$ python -q
>>> import numpy as np
>>> import numpy.linalg as la
>>> np.set_printoptions(precision=1, suppress=True, linewidth=140, floatmode="fixed")
>>> E = np.loadtxt("out1.csv", delimiter=",")
>>> E
array([[4.0, 1.0, 0.0, 0.0],
       [0.0, 4.0, 1.0, 0.0],
       [0.0, 0.0, 4.0, 1.0],
       [0.0, 0.0, 0.0, 4.0]])
>>> # triangular
>>> def softmax(z):
...     e = np.exp(z - z.max(axis=-1, keepdims=True))
...     return e / e.sum(axis=-1, keepdims=True)
... 
>>> np.round(softmax(E[1] + -1), 1) + 0
array([0.0, 0.9, 0.0, 0.0])
>>> softmax(E).sum(axis=1)
array([1.0, 1.0, 1.0, 1.0])
>>> np.round(softmax(10 * E[1]), 1) + 0
array([0.0, 1.0, 0.0, 0.0])
>>> S = E @ E.T / np.sqrt(4)
>>> np.round(softmax(S), 1) + 0
array([[1.0, 0.0, 0.0, 0.0],
       [0.0, 1.0, 0.0, 0.0],
       [0.0, 0.0, 1.0, 0.0],
       [0.0, 0.0, 0.0, 1.0]])
>>> np.round(softmax(S + np.triu(np.full(S.shape, -np.inf), 1)), 1) + 0
array([[1.0, 0.0, 0.0, 0.0],
       [0.0, 1.0, 0.0, 0.0],
       [0.0, 0.0, 1.0, 0.0],
       [0.0, 0.0, 0.0, 1.0]])
>>> np.round(softmax(S)[1] @ E, 1) + 0
array([0.0, 4.0, 1.0, 0.0])
>>> B = np.array([[-1]])
>>> Z = np.array([[5, 1], [2, 1]])
>>> X = np.block([[B, np.array([[1, 2]])], [np.zeros((2, 1)), Z]])
>>> X
array([[-1.0,  1.0,  2.0],
       [ 0.0,  5.0,  1.0],
       [ 0.0,  2.0,  1.0]])
>>> rng = np.random.default_rng(129)
>>> z = rng.permutation(3)
>>> z
array([1, 0, 2])
>>> B = X[z][:, z]
>>> round(float(la.det(B)), 1), np.round(la.det(X[z]), 1)
(-3.0, np.float64(3.0))
>>> np.diag(B)
array([ 5.0, -1.0,  1.0])
>>> np.trace(B)
np.float64(5.0)
>>> B
array([[ 5.0,  0.0,  1.0],
       [ 1.0, -1.0,  2.0],
       [ 2.0,  0.0,  1.0]])
>>> np.allclose(X, X.T)
False
>>> (X - X.T) / 2
array([[ 0.0,  0.5,  1.0],
       [-0.5,  0.0, -0.5],
       [-1.0,  0.5,  0.0]])
>>> np.round(np.abs(la.eigvals(X)).max(), 1)
np.float64(5.4)
>>> X @ X
array([[ 1.0,  8.0,  1.0],
       [ 0.0, 27.0,  6.0],
       [ 0.0, 12.0,  3.0]])
>>> assert X == X.T
Traceback (most recent call last):
  File "<python-input-30>", line 1, in <module>
    assert X == X.T
           ^^^^^^^^
ValueError: The truth value of an array with more than one element is ambiguous. Use a.any() or a.all()
>>> np.sort(np.abs(la.eigvals(X)))
array([0.6, 1.0, 5.4])
>>> la.matrix_power(X, 2)
array([[ 1.0,  8.0,  1.0],
       [ 0.0, 27.0,  6.0],
       [ 0.0, 12.0,  3.0]])
>>> np.allclose(X @ X.T, X.T @ X)
False
>>> (X + X.T) / 2
array([[-1.0,  0.5,  1.0],
       [ 0.5,  5.0,  1.5],
       [ 1.0,  1.5,  1.0]])
>>> la.determinant(X)
Traceback (most recent call last):
  File "<python-input-35>", line 1, in <module>
    la.determinant(X)
    ^^^^^^^^^^^^^^
AttributeError: module 'numpy.linalg' has no attribute 'determinant'
>>> W0 = np.loadtxt("sample2.csv", delimiter=",")
>>> W0
array([[-2.0, -2.0,  0.0],
       [-2.0, -5.0, -2.0],
       [ 0.0, -2.0,  1.0]])
>>> # symmetric
>>> evals, V = la.eigh(W0)
>>> x = np.array([3, 0, 2])
>>> np.abs(W0).sum(axis=1).max(), round(np.abs(evals).max(), 1)
(np.float64(9.0), np.float64(6.4))
>>> (np.sign(V[:, -1].round(6)) == np.sign(V[0, -1].round(6))).astype(int)
array([1, 0, 1])
>>> softmax(W0).sum(axis=1)
array([1.0, 1.0, 1.0])
>>> np.round(softmax(W0[1] + 5), 1) + 0
array([0.5, 0.0, 0.5])
>>> np.round(softmax(W0[1]), 1) + 0
array([0.5, 0.0, 0.5])
>>> np.round(softmax(10 * W0[1]), 1) + 0
array([0.5, 0.0, 0.5])
>>> S = W0 @ W0.T / np.sqrt(3)
>>> np.round(softmax(S + np.triu(np.full(S.shape, -np.inf), 1)), 1) + 0
array([[1.0, 0.0, 0.0],
       [0.0, 1.0, 0.0],
       [0.1, 0.8, 0.1]])
>>> softmax(S).round(6).argmax(axis=1)
array([1, 1, 1])
>>> softmax(S)[1] @ W0
array([-2.0, -5.0, -2.0])
>>> np.round(softmax(S), 1) + 0
array([[0.0, 1.0, 0.0],
       [0.0, 1.0, 0.0],
       [0.1, 0.8, 0.1]])
>>> q, V = la.qr(W0[:, :2])[0], la.qr(W0[:, 2:])[0]
>>> sv = la.svd(q.T @ V, compute_uv=False)
>>> round(float(la.norm(q @ q.T - V @ V.T, 2)), 1)
1.0
>>> sv
array([0.7])
>>> B = np.array([[2, 0], [0, 1], [2, 3]])
>>> K = B.T @ B
>>> K
array([[ 8,  6],
       [ 6, 10]])
>>> # equal to its transpose
>>> z = rng.permutation(2)
>>> z
array([1, 0])
>>> B = K[z][:, z]
>>> np.trace(B)
np.int64(18)
>>> np.diag(B)
array([10,  8])
>>> np.allclose(B, K)
False
>>> np.sort(np.abs(la.eigvals(B)))
array([ 2.9, 15.1])
>>> f = np.array([-3, 0, -2])
>>> feats = np.outer(rng.normal(size=15), f) + 0.3 * rng.normal(size=(15, 3))
>>> feats
array([[ 0.2, -0.1,  0.6],
       [ 1.1, -0.1,  0.6],
       [-1.3,  0.3, -1.3],
       [ 1.2,  0.5,  0.8],
       [ 0.7, -0.6,  0.3],
       [ 2.6, -0.2,  1.3],
       [ 2.6, -0.3,  1.9],
       [-1.8,  0.1, -1.3],
       [-2.3, -0.2, -1.5],
       [-5.9,  0.1, -3.4],
       [-1.0, -0.2, -1.1],
       [-0.7, -0.1, -0.1],
       [-2.3, -0.4, -1.4],
       [-4.2,  0.2, -3.0],
       [ 1.7, -0.1,  0.7]])
>>> Z = feats[[8, 11]].astype(float)
>>> for _ in range(5):
...     z = la.norm(feats[:, None] - Z, axis=-1).argmin(axis=1)
...     Z = np.array([feats[z == j].mean(axis=0) for j in range(2)])
... 
>>> z
array([1, 1, 0, 1, 1, 1, 1, 0, 0, 0, 0, 1, 0, 0, 1])
>>> np.abs(Z[1] - Z[0]).argmax()
np.int64(0)
>>> Z[1] - Z[0]
array([ 3.9, -0.1,  2.6])
>>> evals, V = la.eig(X)
>>> np.sort(la.eigvals(X @ X))
array([ 0.3,  1.0, 29.7])
>>> np.round(np.prod(evals), 1)
np.float64(-3.0)
>>> evals
array([-1.0,  5.4,  0.6])
>>> X @ V[:, 0] - evals[0] * V[:, 0]
array([0.0, 0.0, 0.0])
>>> np.sort(la.eigvals(X.T))
array([-1.0,  0.6,  5.4])
>>> B = np.array([[1, 1], [1, -1]])
>>> A = np.kron(B, np.kron(B, B))[rng.permutation(8)][:4]
>>> A
array([[ 1, -1, -1,  1, -1,  1,  1, -1],
       [ 1,  1, -1, -1,  1,  1, -1, -1],
       [ 1, -1, -1,  1,  1, -1, -1,  1],
       [ 1, -1,  1, -1, -1,  1, -1,  1]])
>>> B = A / la.norm(A, axis=1, keepdims=True)
>>> C2 = B @ B.T
>>> C2[1].round(1) + 0
array([0.0, 1.0, 0.0, 0.0])
>>> np.unravel_index(np.abs(A).argmax(), A.shape)
(np.int64(0), np.int64(0))
>>> A[:, 8]
Traceback (most recent call last):
  File "<python-input-88>", line 1, in <module>
    A[:, 8]
    ~^^^^^^
IndexError: index 8 is out of bounds for axis 1 with size 8
>>> np.diff(A, axis=0)
array([[ 0,  2,  0, -2,  2,  0, -2,  0],
       [ 0, -2,  0,  2,  0, -2,  0,  2],
       [ 0,  0,  2, -2, -2,  2,  0,  0]])
>>> la.matrix_rank(A)
np.int64(4)
>>> round(float(la.norm(A)), 1)
5.7
>>> la.svd(A, compute_uv=False)
array([2.8, 2.8, 2.8, 2.8])
>>> A - A[0]
array([[ 0,  0,  0,  0,  0,  0,  0,  0],
       [ 0,  2,  0, -2,  2,  0, -2,  0],
       [ 0,  0,  0,  0,  2, -2, -2,  2],
       [ 0,  0,  2, -2,  0,  0, -2,  2]])
>>> f, v = A[3], A[2]
>>> f @ v
np.int64(0)
>>> f @ f
np.int64(8)
>>> p = (f @ v) / (f @ f) * f
>>> la.matrix_rank(np.outer(f, v))
np.int64(1)
>>> v - p
array([ 1.0, -1.0, -1.0,  1.0,  1.0, -1.0, -1.0,  1.0])
>>> m1 = np.loadtxt("block10.csv", delimiter=",")
>>> m1
array([[ 5.0,  7.0,  0.0],
       [13.0, 12.0,  0.0],
       [13.0, 12.0,  0.0],
       [ 0.0,  2.0,  0.0],
       [ 5.0,  7.0,  0.0],
       [13.0, 12.0,  0.0],
       [ 0.0,  2.0,  0.0],
       [ 5.0,  7.0,  0.0],
       [ 0.0,  2.0,  0.0],
       [13.0, 12.0,  0.0],
       [ 0.0,  2.0,  0.0],
       [13.0, 12.0,  0.0],
       [21.0, 17.0,  0.0],
       [21.0, 17.0,  0.0],
       [ 5.0,  7.0,  0.0],
       [ 5.0,  7.0,  0.0],
       [13.0, 12.0,  0.0],
       [ 5.0,  7.0,  0.0],
       [ 5.0,  7.0,  0.0],
       [21.0, 17.0,  0.0],
       [ 5.0,  7.0,  0.0],
       [13.0, 12.0,  0.0]])
>>> # rows and columns are dependent
>>> np.round(softmax(m1[13] + 3), 1) + 0
array([1.0, 0.0, 0.0])
>>> np.round(softmax(m1[13]), 1) + 0
array([1.0, 0.0, 0.0])
>>> softmax(m1).sum(axis=1)
array([1.0, 1.0, 1.0, 1.0, 1.0, 1.0, 1.0, 1.0, 1.0, 1.0, 1.0, 1.0, 1.0, 1.0, 1.0, 1.0, 1.0, 1.0, 1.0, 1.0, 1.0, 1.0])
>>> S = m1 @ m1.T / np.sqrt(3)
>>> softmax(S).round(6).argmax(axis=1)
array([12, 12, 12, 12, 12, 12, 12, 12, 12, 12, 12, 12, 12, 12, 12, 12, 12, 12, 12, 12, 12, 12])
>>> softmax(S)[13] @ m1
array([21.0, 17.0,  0.0])
